$ ipython --no-banner

In [1]: import numpy as np

In [2]: np.set_printoptions(suppress=True, linewidth=140)

In [3]: Y = np.array([[-2], [-3], [3], [-1], [2], [-3], [-1], [3]])

In [4]: basis = np.array([[-3, 2, -1]])

In [5]: rng = np.random.default_rng(2371)

In [6]: data = Y @ basis + 0.05 * rng.normal(size=(8, 3))

In [7]: data.round(4)
Out[7]: 
array([[ 5.9777, -3.9577,  2.0569],
       [ 8.9955, -5.96  ,  2.9918],
       [-8.9866,  5.9343, -2.9619],
       [ 2.9634, -1.9514,  0.9714],
       [-5.9491,  3.9091, -1.8621],
       [ 9.0323, -5.9318,  2.9646],
       [ 3.0413, -2.0337,  1.012 ],
       [-8.9807,  5.9749, -2.9969]])

In [8]: Y = np.c_[data[:, :2] @ np.array([[3, 2], [0, 2]]), np.array([1, -3, -3, 0, 0, 1, 1, -1])]

In [9]: Y.round(4)
Out[9]: 
array([[ 17.933 ,   4.0399,   1.    ],
       [ 26.9866,   6.071 ,  -3.    ],
       [-26.9599,  -6.1047,  -3.    ],
       [  8.8903,   2.024 ,   0.    ],
       [-17.8472,  -4.08  ,   0.    ],
       [ 27.097 ,   6.2011,   1.    ],
       [  9.1239,   2.0152,   1.    ],
       [-26.942 ,  -6.0116,  -1.    ]])

In [10]: print(np.round(np.linalg.norm(Y - data @ np.linalg.lstsq(data, Y)[0], axis=0), 4) + 0)
[0.     0.     4.4503]

In [11]: np.round(np.linalg.lstsq(data, Y[:, 0])[0], 4) + 0
Out[11]: array([3., 0., 0.])

In [12]: np.linalg.matrix_rank(Y)
Out[12]: np.int64(3)

In [13]: np.round(np.linalg.norm(data, 1), 4), round(np.linalg.norm(data, np.inf), 4)
Out[13]: (np.float64(53.9267), np.float64(17.9524))

In [14]: round(data[7] @ data[4], 4)
Out[14]: np.float64(82.3635)

In [15]: Y = data / np.sqrt((data ** 2).mean(axis=1, keepdims=True))

In [16]: np.round(np.linalg.norm(Y, axis=1), 4)
Out[16]: array([1.7321, 1.7321, 1.7321, 1.7321, 1.7321, 1.7321, 1.7321, 1.7321])

In [17]: Y = np.array([[3, -4], [-3, 3], [0, 0]])

In [18]: np.round(np.einsum("ij->j", data), 4)
Out[18]: array([ 6.0939, -4.0164,  2.1757])

In [19]: np.vstack([data, Y.T]).shape
Out[19]: (10, 3)

In [20]: np.round(np.einsum("ij,ij->i", data, data), 4)
Out[20]: array([ 55.6272, 125.392 , 124.7484,  13.5337,  54.1398, 125.5578,  14.4095, 125.3329])

In [21]: np.linalg.matrix_rank(np.vstack([data, Y.T]))
Out[21]: np.int64(3)

In [22]: E = np.load("w.npy")

In [23]: E
Out[23]: 
array([[0, 1, 0, 1, 0, 1, 1, 0, 0],
       [1, 0, 0, 0, 0, 1, 1, 1, 1],
       [0, 0, 0, 0, 1, 0, 0, 0, 0],
       [1, 0, 0, 0, 0, 1, 1, 1, 1],
       [0, 0, 1, 0, 0, 0, 0, 0, 0],
       [1, 1, 0, 1, 0, 0, 1, 1, 1],
       [1, 1, 0, 1, 0, 1, 0, 1, 0],
       [0, 1, 0, 1, 0, 1, 1, 0, 1],
       [0, 1, 0, 1, 0, 1, 0, 1, 0]])

In [24]: round(float(np.linalg.norm(E, 2) / np.linalg.norm(E)), 4)
Out[24]: 0.8205

In [25]: np.linalg.matrix_rank(E, rtol=0.1)
Out[25]: np.int64(7)

In [26]: Y = np.array([[-3, 0, 3],
    ...:     [1, -3, 3],
    ...:     [3, -3, 3],
    ...:     [-3, -1, -3],
    ...:     [-1, 0, 0],
    ...:     [-2, 0, 2],
    ...:     [2, -1, -1],
    ...:     [1, 1, -3],
    ...:     [1, -2, 1]])

In [27]: np.einsum("ij,ij->i", E, E)
Out[27]: array([4, 5, 1, 5, 1, 6, 5, 5, 4])

In [28]: np.vstack([E, Y.T]).shape
Out[28]: (12, 9)

In [29]: Y.T @ E.T
Out[29]: 
array([[-2, -1, -1, -1,  3, -1, -6, -1, -3],
       [-5, -2,  0, -2, -3, -6, -3, -7, -3],
       [ 1,  2,  0,  2,  3,  0,  2,  2, -1]])

In [30]: np.linalg.matrix_rank(np.vstack([E, Y.T]))
Out[30]: np.int64(9)

In [31]: print(E @ E)
[[4 2 0 2 0 3 3 4 3]
 [2 5 0 5 0 4 3 3 2]
 [0 0 1 0 0 0 0 0 0]
 [2 5 0 5 0 4 3 3 2]
 [0 0 0 0 1 0 0 0 0]
 [3 4 0 4 0 6 4 4 3]
 [3 3 0 3 0 4 5 3 4]
 [4 3 0 3 0 4 3 5 3]
 [3 2 0 2 0 3 4 3 4]]

In [32]: (np.linalg.matrix_power((E != 0) + (E.T != 0) + np.eye(9), 9) > 0).astype(int)
Out[32]: 
array([[1, 1, 0, 1, 0, 1, 1, 1, 1],
       [1, 1, 0, 1, 0, 1, 1, 1, 1],
       [0, 0, 1, 0, 1, 0, 0, 0, 0],
       [1, 1, 0, 1, 0, 1, 1, 1, 1],
       [0, 0, 1, 0, 1, 0, 0, 0, 0],
       [1, 1, 0, 1, 0, 1, 1, 1, 1],
       [1, 1, 0, 1, 0, 1, 1, 1, 1],
       [1, 1, 0, 1, 0, 1, 1, 1, 1],
       [1, 1, 0, 1, 0, 1, 1, 1, 1]])

In [33]: round(np.linalg.det(E), 4)
Out[33]: np.float64(0.0)

In [34]: Y = np.array([[-5, 2, 5], [4, 1, 4], [2, 1, 2], [-2, 3, 1]])

In [35]: J = np.block([[np.zeros((4, 4)), Y], [Y.T, np.zeros((3, 3))]])

In [36]: J
Out[36]: 
array([[ 0.,  0.,  0.,  0., -5.,  2.,  5.],
       [ 0.,  0.,  0.,  0.,  4.,  1.,  4.],
       [ 0.,  0.,  0.,  0.,  2.,  1.,  2.],
       [ 0.,  0.,  0.,  0., -2.,  3.,  1.],
       [-5.,  4.,  2., -2.,  0.,  0.,  0.],
       [ 2.,  1.,  1.,  3.,  0.,  0.,  0.],
       [ 5.,  4.,  2.,  1.,  0.,  0.,  0.]])

In [37]: rank = np.linalg.matrix_rank(J)

In [38]: rank
Out[38]: np.int64(6)

In [39]: null = np.linalg.svd(J)[2][rank:].T

In [40]: [int(np.linalg.matrix_rank(J[:i])) for i in range(1, len(J) + 1)]
Out[40]: [1, 2, 3, 3, 4, 5, 6]

In [41]: print([int(np.linalg.matrix_rank(J[:, :j + 1])) for j in range(7)])
[1, 2, 3, 3, 4, 5, 6]

In [42]: null.shape
Out[42]: (7, 1)

In [43]: np.round(null[:, 0] / null[np.abs(null[:, 0]).round(6).argmax(), 0], 4) + 0
Out[43]: array([ 0.0594, -0.5248,  1.    , -0.198 ,  0.    ,  0.    ,  0.    ])

In [44]: np.round(J @ null, 4) + 0
Out[44]: 
array([[0.],
       [0.],
       [0.],
       [0.],
       [0.],
       [0.],
       [0.]])

In [45]: Uu, sigma, vt = np.linalg.svd(J)

In [46]: sigma.round(4) + 0
Out[46]: array([7.9546, 7.9546, 6.4512, 6.4512, 2.2596, 2.2596, 0.    ])

In [47]: Y = Uu[:, :6] @ np.diag(sigma[:6]) @ vt[:6]

In [48]: print(Y.round(4) + 0)
[[ 0.  0.  0.  0. -5.  2.  5.]
 [ 0.  0.  0.  0.  4.  1.  4.]
 [ 0.  0.  0.  0.  2.  1.  2.]
 [ 0.  0.  0.  0. -2.  3.  1.]
 [-5.  4.  2. -2.  0.  0.  0.]
 [ 2.  1.  1.  3.  0.  0.  0.]
 [ 5.  4.  2.  1.  0.  0.  0.]]

In [49]: round(float(np.abs(J - Y).max()), 4)
Out[49]: 0.0

In [50]: np.linalg.matrix_rank(Y)
Out[50]: np.int64(6)

In [51]: X = np.loadtxt("sample10.csv", delimiter=",")

In [52]: X
Out[52]: 
array([[ 0.3   , -0.3809,  0.2   ],
       [-0.5   ,  0.6752,  1.8   ],
       [-0.7   ,  1.2737,  1.7   ],
       [-0.4   ,  0.4779, -0.4   ],
       [-0.4   ,  1.141 , -0.6   ],
       [ 0.3   , -0.474 , -0.4   ],
       [-0.6   ,  1.1366,  1.1   ],
       [-0.4   ,  0.9042, -0.5   ],
       [-0.1   ,  0.545 , -1.    ],
       [ 1.4   , -3.1129,  0.3   ],
       [ 0.1   , -0.2617,  0.5   ],
       [ 1.    , -1.7666,  0.2   ],
       [-0.4   ,  0.7746, -0.8   ],
       [-0.1   ,  0.4415, -1.6   ],
       [-0.7   ,  1.2003,  0.7   ],
       [-1.2   ,  1.9881, -0.5   ],
       [ 0.5   , -0.7229,  0.5   ],
       [ 0.2   , -0.1744,  1.4   ]])

In [53]: P = X @ np.linalg.solve(X.T @ X, X.T)

In [54]: np.round(np.linalg.eigvalsh(P), 4) + 0
Out[54]: array([0., 0., 0., 0., 0., 0., 0., 0., 0., 0., 0., 0., 0., 0., 0., 1., 1., 1.])

In [55]: round(float(np.trace(P)), 4)
Out[55]: 3.0

In [56]: x = np.array([0, 0, 3])

In [57]: y = X @ x

In [58]: np.round(np.linalg.solve(X.T @ X, X.T @ y), 4) + 0
Out[58]: array([0., 0., 3.])

In [59]: np.round(np.linalg.pinv(X) @ X, 4) + 0
Out[59]: 
array([[1., 0., 0.],
       [0., 1., 0.],
       [0., 0., 1.]])

In [60]: y.round(4)
Out[60]: array([ 0.6,  5.4,  5.1, -1.2, -1.8, -1.2,  3.3, -1.5, -3. ,  0.9,  1.5,  0.6, -2.4, -4.8,  2.1, -1.5,  1.5,  4.2])

In [61]: y = y + 0.3 * rng.normal(size=18)

In [62]: y.round(4)
Out[62]: 
array([ 0.7037,  5.2775,  5.1304, -1.3635, -1.7572, -1.3891,  3.4688, -1.5234, -2.7414,  0.6867,  2.2227,  0.75  , -2.0839, -4.3644,
        2.4544, -1.6915,  1.4452,  4.4461])

In [63]: c, *_ = np.linalg.lstsq(X, y)

In [64]: c.round(4)
Out[64]: array([0.8378, 0.4687, 3.0321])

In [65]: print(np.round(X.T @ (y - X @ c), 4) + 0)
[0. 0. 0.]

In [66]: c.round()
Out[66]: array([1., 0., 3.])

In [67]: round(float(np.linalg.norm(y - X @ c)), 4)
Out[67]: 1.0422

In [68]: x = np.array([6, 5, 5])

In [69]: print(np.linalg.norm(X @ x) <= np.linalg.norm(X, 2) * np.linalg.norm(x) + 1e-9)
True

In [70]: X @ np.eye(3)[1]
Out[70]: 
array([-0.3809,  0.6752,  1.2737,  0.4779,  1.141 , -0.474 ,  1.1366,  0.9042,  0.545 , -3.1129, -0.2617, -1.7666,  0.7746,  0.4415,
        1.2003,  1.9881, -0.7229, -0.1744])
